In [1]: import numpy as np

In [2]: import numpy.linalg as la

In [3]: np.set_printoptions(suppress=True, linewidth=160)

In [4]: tidy = lambda a: np.round(a, 2) + 0

In [5]: Z = np.sign(np.array([[4, -5, 0, 0], [-4, 4, 0, 0], [-3, -2, 1, 4], [2, -3, 0, -2]]))

In [6]: Y = (np.tril(Z, -1) + np.eye(4)) @ (np.triu(Z, 1) + np.eye(4))

In [7]: evals = np.array([3, 2, 2, 3])

In [8]: mat = np.rint(Y * evals @ la.inv(Y)) + 0

In [9]: mat
Out[9]: 
array([[ 4.,  1.,  0.,  0.],
       [-2.,  1.,  0.,  0.],
       [-2.,  0.,  2.,  1.],
       [ 2.,  2.,  0.,  3.]])

In [10]: u, v = mat[0], mat[1]

In [11]: u @ v
Out[11]: np.float64(-7.0)

In [12]: p = (u @ v) / (u @ u) * u

In [13]: tidy((v - p) @ u)
Out[13]: np.float64(0.0)

In [14]: arr = np.loadtxt("layer13.csv", delimiter=",")

In [15]: arr
Out[15]: 
array([[-3., -5.],
       [10., 12.]])

In [16]: u = np.array([-7, 3])

In [17]: Y = arr + np.outer(u, np.eye(2)[1])

In [18]: la.matrix_rank(Y - arr)
Out[18]: np.int64(1)

In [19]: la.matrix_rank(la.inv(Y) - la.inv(arr), tol=1e-8)
Out[19]: np.int64(1)

In [20]: Z = 5 * np.array([[-0.1, -0.2, 1.9], [-0.4, 0.2, -1.0]])

In [21]: rng = np.random.default_rng(270551)

In [22]: lab = rng.integers(0, 2, 18)

In [23]: F = Z[lab] + rng.normal(size=(18, 3))

In [24]: tidy(F)
Out[24]: 
array([[-2.98,  0.38, -3.77],
       [-1.05,  1.22, -5.02],
       [ 1.02, -1.41,  7.72],
       [-2.53,  0.88, -4.23],
       [-2.24,  1.38, -5.49],
       [ 0.06, -2.37,  9.99],
       [-1.14, -0.7 , 10.11],
       [-1.15, -1.98,  9.7 ],
       [-2.71,  3.34, -4.53],
       [-3.55,  0.94, -4.63],
       [-2.02,  3.11, -5.01],
       [-1.4 ,  0.24, -5.47],
       [-0.7 ,  1.81, -5.68],
       [ 0.16,  0.43,  9.04],
       [-0.41,  0.03,  9.55],
       [-2.46,  2.24, -6.  ],
       [-2.59, -0.68, -3.96],
       [ 0.29, -1.11,  9.85]])

In [25]: hat = F @ la.solve(F.T @ F, F.T)

In [26]: tidy(np.diag(hat))
Out[26]: array([0.18, 0.04, 0.07, 0.1 , 0.08, 0.18, 0.22, 0.25, 0.31, 0.21, 0.24, 0.08, 0.07, 0.23, 0.21, 0.13, 0.27, 0.12])

In [27]: tidy(hat @ F[:, 2])
Out[27]: array([-3.77, -5.02,  7.72, -4.23, -5.49,  9.99, 10.11,  9.7 , -4.53, -4.63, -5.01, -5.47, -5.68,  9.04,  9.55, -6.  , -3.96,  9.85])

In [28]: tidy(la.eigvalsh(hat))
Out[28]: array([0., 0., 0., 0., 0., 0., 0., 0., 0., 0., 0., 0., 0., 0., 0., 1., 1., 1.])

In [29]: Xs = F - F.mean(axis=0)

In [30]: U, s, Vt = la.svd(Xs, full_matrices=False)

In [31]: tidy(Vt[0] * np.sign(Vt[0, np.abs(Vt[0]).argmax()]))
Out[31]: array([ 0.13, -0.17,  0.98])

In [32]: tidy(np.abs(Vt[-1]))
Out[32]: array([0.98, 0.09, 0.15])

In [33]: tidy((s ** 2).sum() ** 2 / (s ** 4).sum())
Out[33]: np.float64(1.07)

In [34]: tidy(s)
Out[34]: array([30.45,  4.4 ,  3.55])

In [35]: X = np.array([[0.81, 0.45, 0.72],
    ...:     [-0.56, -0.04, 0.31],
    ...:     [0.99, 0.58, 0.24],
    ...:     [0.92, 0.25, -0.24],
    ...:     [0.99, 0.77, 0.91],
    ...:     [0.81, 0.54, 0.87],
    ...:     [0.89, 0.34, 0.19],
    ...:     [-0.99, -0.77, -0.91],
    ...:     [-0.66, -0.42, -0.76],
    ...:     [-0.66, -0.19, -0.09],
    ...:     [0.0, -0.2, -0.6],
    ...:     [-0.96, -0.33, 0.19]])

In [36]: x = np.array([-5, 3, -1])

In [37]: target = X @ x

In [38]: tidy(target)
Out[38]: array([-3.42,  2.37, -3.45, -3.61, -3.55, -3.3 , -3.62,  3.55,  2.8 ,  2.82,  0.  ,  3.62])

In [39]: target = target + 0.02 * rng.normal(size=12)

In [40]: tidy(target)
Out[40]: array([-3.43,  2.36, -3.44, -3.62, -3.53, -3.27, -3.62,  3.53,  2.78,  2.83, -0.02,  3.61])

In [41]: beta, *_ = la.lstsq(X, target)

In [42]: [round(float(la.norm(la.solve(X.T @ X + lam * np.eye(3), X.T @ target))), 2) for lam in (0, 1, 10, 100)]
Out[42]: [5.96, 3.11, 1.68, 0.33]

In [43]: tidy(beta)
Out[43]: array([-5.02,  3.06, -1.  ])

In [44]: Y = X / np.sqrt((X ** 2).mean(axis=1, keepdims=True))

In [45]: la.matrix_rank(X - X.mean(axis=1, keepdims=True))
Out[45]: np.int64(2)

In [46]: tidy(X - X.mean(axis=1, keepdims=True))
Out[46]: 
array([[ 0.15, -0.21,  0.06],
       [-0.46,  0.06,  0.41],
       [ 0.39, -0.02, -0.36],
       [ 0.61, -0.06, -0.55],
       [ 0.1 , -0.12,  0.02],
       [ 0.07, -0.2 ,  0.13],
       [ 0.42, -0.13, -0.28],
       [-0.1 ,  0.12, -0.02],
       [-0.05,  0.19, -0.15],
       [-0.35,  0.12,  0.22],
       [ 0.27,  0.07, -0.33],
       [-0.59,  0.04,  0.56]])

In [47]: tidy(la.norm(Y, axis=1))
Out[47]: array([1.73, 1.73, 1.73, 1.73, 1.73, 1.73, 1.73, 1.73, 1.73, 1.73, 1.73, 1.73])

In [48]: Xs = X - X.mean(axis=0)

In [49]: vecs = la.svd(Xs)[2][:2]

In [50]: Y = Xs - Xs @ vecs.T @ vecs

In [51]: tidy(Y.std(axis=0))
Out[51]: array([0.02, 0.06, 0.02])

In [52]: tidy(np.cov(Xs @ vecs.T, rowvar=False))
Out[52]: 
array([[1.11, 0.  ],
       [0.  , 0.19]])

In [53]: la.norm(Y, axis=1).round(6).argmax()
Out[53]: np.int64(2)

In [54]: K = np.load("a.npy")

In [55]: K
Out[55]: 
array([[ 4.01,  4.04,  2.14,  1.95],
       [19.93, 20.01, 14.97,  4.96],
       [-8.17, -8.  , -3.93, -3.97]])

In [56]: Y = np.array([[-5, 4], [2, -8]])

In [57]: Z = np.kron(Y, K)

In [58]: tidy(la.norm(Z, 2)), tidy(la.norm(Y, 2) * la.norm(K, 2))
Out[58]: (np.float64(349.83), np.float64(349.83))

In [59]: A = np.loadtxt("w.csv", delimiter=",")

In [60]: tidy(A)
Out[60]: 
array([[  1.31,  -2.77,  14.83],
       [  2.99,  -3.33,  10.35],
       [  4.08,  -3.69,   7.45],
       [  3.14,  -3.38,   9.97],
       [  5.85,  -4.28,   2.72],
       [  5.06,  -4.02,   4.84],
       [  4.53,  -3.84,   6.27],
       [  7.29,  -4.76,  -1.1 ],
       [ 11.22,  -6.07, -11.58],
       [  7.98,  -4.99,  -2.94],
       [  3.92,  -3.64,   7.87],
       [  1.29,  -2.76,  14.9 ],
       [  3.7 ,  -3.57,   8.47],
       [  3.8 ,  -3.6 ,   8.21],
       [  0.  ,  -2.33,  18.34],
       [  4.27,  -3.76,   6.95],
       [  6.78,  -4.59,   0.25],
       [  4.85,  -3.95,   5.4 ],
       [  5.07,  -4.02,   4.81],
       [  9.14,  -5.38,  -6.05]])

In [61]: # rows and columns are dependent

In [62]: D = la.norm(A[:, None] - A[None], axis=-1)

In [63]: np.flatnonzero(D[9] < D.mean() / 2)
Out[63]: array([ 7,  9, 16, 19])

In [64]: D.mean(axis=1).argmax()
Out[64]: np.int64(8)

In [65]: Y = A / la.norm(A, axis=1, keepdims=True)

In [66]: gram = Y @ Y.T

In [67]: tidy(np.degrees(np.arccos(np.clip(gram[16, 7], -1, 1))))
Out[67]: np.float64(8.98)

In [68]: tidy(la.norm(Y, axis=1))
Out[68]: array([1., 1., 1., 1., 1., 1., 1., 1., 1., 1., 1., 1., 1., 1., 1., 1., 1., 1., 1., 1.])

In [69]: (gram - 2 * np.eye(20)).round(6).argmax(axis=1)
Out[69]: array([11,  3, 10,  1, 18, 18, 15, 16, 19,  7, 13,  0, 13, 12, 11,  2,  7,  5,  5,  9])

In [70]: tidy(gram[16])
Out[70]: array([0.2 , 0.41, 0.61, 0.44, 0.95, 0.82, 0.71, 0.99, 0.72, 0.94, 0.58, 0.2 , 0.54, 0.56, 0.1 , 0.65, 1.  , 0.77, 0.82, 0.85])

In [71]: Xs = A - A.mean(axis=0)

In [72]: U, s, Vt = la.svd(Xs, full_matrices=False)

In [73]: np.abs(Vt[0]).argmax()
Out[73]: np.int64(2)

In [74]: tidy(Vt[0] * np.sign(Vt[0, np.abs(Vt[0]).argmax()]))
Out[74]: array([-0.35,  0.12,  0.93])

In [75]: tidy(s ** 2 / (s ** 2).sum())
Out[75]: array([1., 0., 0.])

In [76]: tidy(s)
Out[76]: array([33.8,  0. ,  0. ])

In [77]: np.searchsorted(np.cumsum(s ** 2) / (s ** 2).sum(), 0.9) + 1
Out[77]: np.int64(1)

In [78]: (np.sign(U[:, 0]) == np.sign(U[0, 0])).astype(int)
Out[78]: array([1, 1, 1, 1, 0, 0, 1, 0, 0, 0, 1, 1, 1, 1, 1, 1, 0, 0, 0, 0])

In [79]: np.abs(U[:, 0]).argmax()
Out[79]: np.int64(8)

In [80]: gram = np.cov(A, rowvar=False)

In [81]: tidy(np.corrcoef(A.T))
Out[81]: 
array([[ 1., -1., -1.],
       [-1.,  1.,  1.],
       [-1.,  1.,  1.]])

In [82]: tidy(A.std(axis=0))
Out[82]: array([2.64, 0.88, 7.03])

In [83]: np.corrcoef(A[:, 1], A[:, 0])[0, 1]
Out[83]: np.float64(-1.0)

In [84]: np.argwhere(np.triu(np.abs(np.corrcoef(A.T)) > 0.8, 1))
Out[84]: 
array([[0, 1],
       [0, 2],
       [1, 2]])

In [85]: tidy(la.eigvalsh(gram)[::-1])
Out[85]: array([60.12,  0.  ,  0.  ])

In [86]: np.argsort(-A.std(axis=0).round(6), kind="stable")
Out[86]: array([2, 0, 1])

In [87]: tidy(np.median(A, axis=0))
Out[87]: array([ 4.4 , -3.8 ,  6.61])

In [88]: lab = A[:, 1] > np.median(A[:, 1])

In [89]: u = A[lab].mean(axis=0) - A[~lab].mean(axis=0)

In [90]: tidy(u)
Out[90]: array([-3.93,  1.31, 10.47])

In [91]: (((A - A.mean(axis=0)) @ u > 0) == lab).mean()
Out[91]: np.float64(0.95)

In [92]: feats = np.array([[1.0, -2.0, -1.0], [0.0, 3.0, 1.0], [0.0, 0.0, 0.0]])

In [93]: feats
Out[93]: 
array([[ 1., -2., -1.],
       [ 0.,  3.,  1.],
       [ 0.,  0.,  0.]])

In [94]: # triangular: eigenvalues sit on the diagonal

In [95]: tidy(la.norm(feats, 2) / la.norm(feats))
Out[95]: np.float64(0.98)

In [96]: np.argsort(-la.norm(feats, axis=0).round(6), kind="stable")[:3]
Out[96]: array([1, 2, 0])

In [97]: (feats + feats.T) / 2
Out[97]: 
array([[ 1. , -1. , -0.5],
       [-1. ,  3. ,  0.5],
       [-0.5,  0.5,  0. ]])

In [98]: tidy(la.det(feats))
Out[98]: np.float64(0.0)

In [99]: np.allclose(feats, feats.T)
Out[99]: False

In [100]: tidy(np.sort(np.abs(la.eigvals(feats))))
Out[100]: array([0., 1., 3.])

In [101]: np.trace(feats)
Out[101]: np.float64(4.0)

In [102]: feats @ feats
Out[102]: 
array([[ 1., -8., -3.],
       [ 0.,  9.,  3.],
       [ 0.,  0.,  0.]])

In [103]: np.allclose(feats @ feats.T, feats.T @ feats)
Out[103]: False

In [104]: [int(la.matrix_rank(la.matrix_power(feats, p))) for p in range(1, 4)]
Out[104]: [2, 2, 2]

In [105]: W0 = np.load("sample3.npy")

In [106]: W0
Out[106]: 
array([[  1.86, -18.12,  16.  ],
       [  1.71, -14.59,  12.39],
       [  1.64, -13.06,  10.83],
       [  1.34,  -7.92,   5.7 ],
       [  1.15,  -5.55,   3.42],
       [  0.96,  -3.65,   1.69],
       [  0.82,  -2.63,   0.83],
       [  0.72,  -1.98,   0.34],
       [  0.69,  -1.81,   0.22],
       [  0.47,  -0.91,  -0.29],
       [ -0.14,   0.13,   0.32],
       [ -1.32,   4.22,   1.51],
       [ -1.35,   4.48,   1.41],
       [ -1.55,   6.61,   0.45],
       [ -1.93,  12.5 ,  -3.01]])

In [107]: Xs = (W0 - W0.mean(axis=0)) / W0.std(axis=0)

In [108]: tidy(Xs.std(axis=0))
Out[108]: array([1., 1., 1.])

In [109]: beta = la.lstsq(np.delete(Xs, 1, axis=1), Xs[:, 1])[0]

In [110]: np.abs(beta).argmax()
Out[110]: np.int64(0)
